% python3 -q
>>> import numpy as np
>>> np.set_printoptions(precision=1, suppress=True, linewidth=160)
>>> def rnd(a):
...     return np.round(a, 1) + 0
... 
>>> data = np.load("layer7.npy")
>>> rnd(data)
array([[0.2, 0.2, 0. , 0.3, 0.2],
       [0.2, 0.2, 0. , 0.3, 0.2],
       [0. , 0. , 0. , 0.1, 0. ],
       [0.3, 0.3, 0.1, 0.4, 0.3],
       [0.2, 0.2, 0. , 0.3, 0.2]])
>>> U, sigma, Vh = np.linalg.svd(data, full_matrices=False)
>>> print(np.cumsum(sigma ** 2) / np.sum(sigma ** 2))
[1. 1. 1. 1. 1.]
>>> np.abs(U[:, 0]).round(6).argmax()
np.int64(3)
>>> np.sqrt((sigma ** 2).sum()), rnd(np.linalg.norm(data))
(np.float64(1.0), np.float64(1.0))
>>> rnd(Vh @ Vh.T)
array([[1., 0., 0., 0., 0.],
       [0., 1., 0., 0., 0.],
       [0., 0., 1., 0., 0.],
       [0., 0., 0., 1., 0.],
       [0., 0., 0., 0., 1.]])
>>> U.shape, sigma.shape, Vh.shape
((5, 5), (5,), (5, 5))
>>> rnd(U.T @ data @ Vh.T)
array([[1., 0., 0., 0., 0.],
       [0., 0., 0., 0., 0.],
       [0., 0., 0., 0., 0.],
       [0., 0., 0., 0., 0.],
       [0., 0., 0., 0., 0.]])
>>> Z = np.array([[5, 2, 0]])
>>> rng = np.random.default_rng(798192)
>>> J = rng.normal(size=(19, 1)) @ Z + np.array([1, 2, 1])
>>> rnd(J)
array([[ -1.5,   1. ,   1. ],
       [  3.9,   3.2,   1. ],
       [  2. ,   2.4,   1. ],
       [-12.7,  -3.5,   1. ],
       [  5. ,   3.6,   1. ],
       [  8.9,   5.1,   1. ],
       [ 14.9,   7.5,   1. ],
       [  0.4,   1.8,   1. ],
       [ -3.7,   0.1,   1. ],
       [  5. ,   3.6,   1. ],
       [  4.7,   3.5,   1. ],
       [ -0.4,   1.4,   1. ],
       [ -1.6,   1. ,   1. ],
       [ 11.3,   6.1,   1. ],
       [ -4.6,  -0.2,   1. ],
       [ -3.5,   0.2,   1. ],
       [ -2.8,   0.5,   1. ],
       [ -0.3,   1.5,   1. ],
       [  1.7,   2.3,   1. ]])
>>> np.linalg.lstsq(J[:-1].T, J[-1])[2]
np.int32(2)
>>> rnd(J @ np.linalg.pinv(J) @ J)
array([[ -1.5,   1. ,   1. ],
       [  3.9,   3.2,   1. ],
       [  2. ,   2.4,   1. ],
       [-12.7,  -3.5,   1. ],
       [  5. ,   3.6,   1. ],
       [  8.9,   5.1,   1. ],
       [ 14.9,   7.5,   1. ],
       [  0.4,   1.8,   1. ],
       [ -3.7,   0.1,   1. ],
       [  5. ,   3.6,   1. ],
       [  4.7,   3.5,   1. ],
       [ -0.4,   1.4,   1. ],
       [ -1.6,   1. ,   1. ],
       [ 11.3,   6.1,   1. ],
       [ -4.6,  -0.2,   1. ],
       [ -3.5,   0.2,   1. ],
       [ -2.8,   0.5,   1. ],
       [ -0.3,   1.5,   1. ],
       [  1.7,   2.3,   1. ]])
>>> print(np.abs(np.diag(np.linalg.qr(J)[1])) > 1e-9)
[ True  True False]
>>> print(np.unique(J.round(6), axis=0).shape)
(19, 3)
>>> U, sigma, Vh = np.linalg.svd(J)
>>> np.argmax(sigma[:-1] / (sigma[1:] + 1e-6)) + 1
np.int64(2)
>>> Y = U[:, :2] @ np.diag(sigma[:2]) @ Vh[:2]
>>> rnd(Y)
array([[ -1.5,   1. ,   1. ],
       [  3.9,   3.2,   1. ],
       [  2. ,   2.4,   1. ],
       [-12.7,  -3.5,   1. ],
       [  5. ,   3.6,   1. ],
       [  8.9,   5.1,   1. ],
       [ 14.9,   7.5,   1. ],
       [  0.4,   1.8,   1. ],
       [ -3.7,   0.1,   1. ],
       [  5. ,   3.6,   1. ],
       [  4.7,   3.5,   1. ],
       [ -0.4,   1.4,   1. ],
       [ -1.6,   1. ,   1. ],
       [ 11.3,   6.1,   1. ],
       [ -4.6,  -0.2,   1. ],
       [ -3.5,   0.2,   1. ],
       [ -2.8,   0.5,   1. ],
       [ -0.3,   1.5,   1. ],
       [  1.7,   2.3,   1. ]])
>>> print(rnd(np.abs(J - Y).max()))
0.0
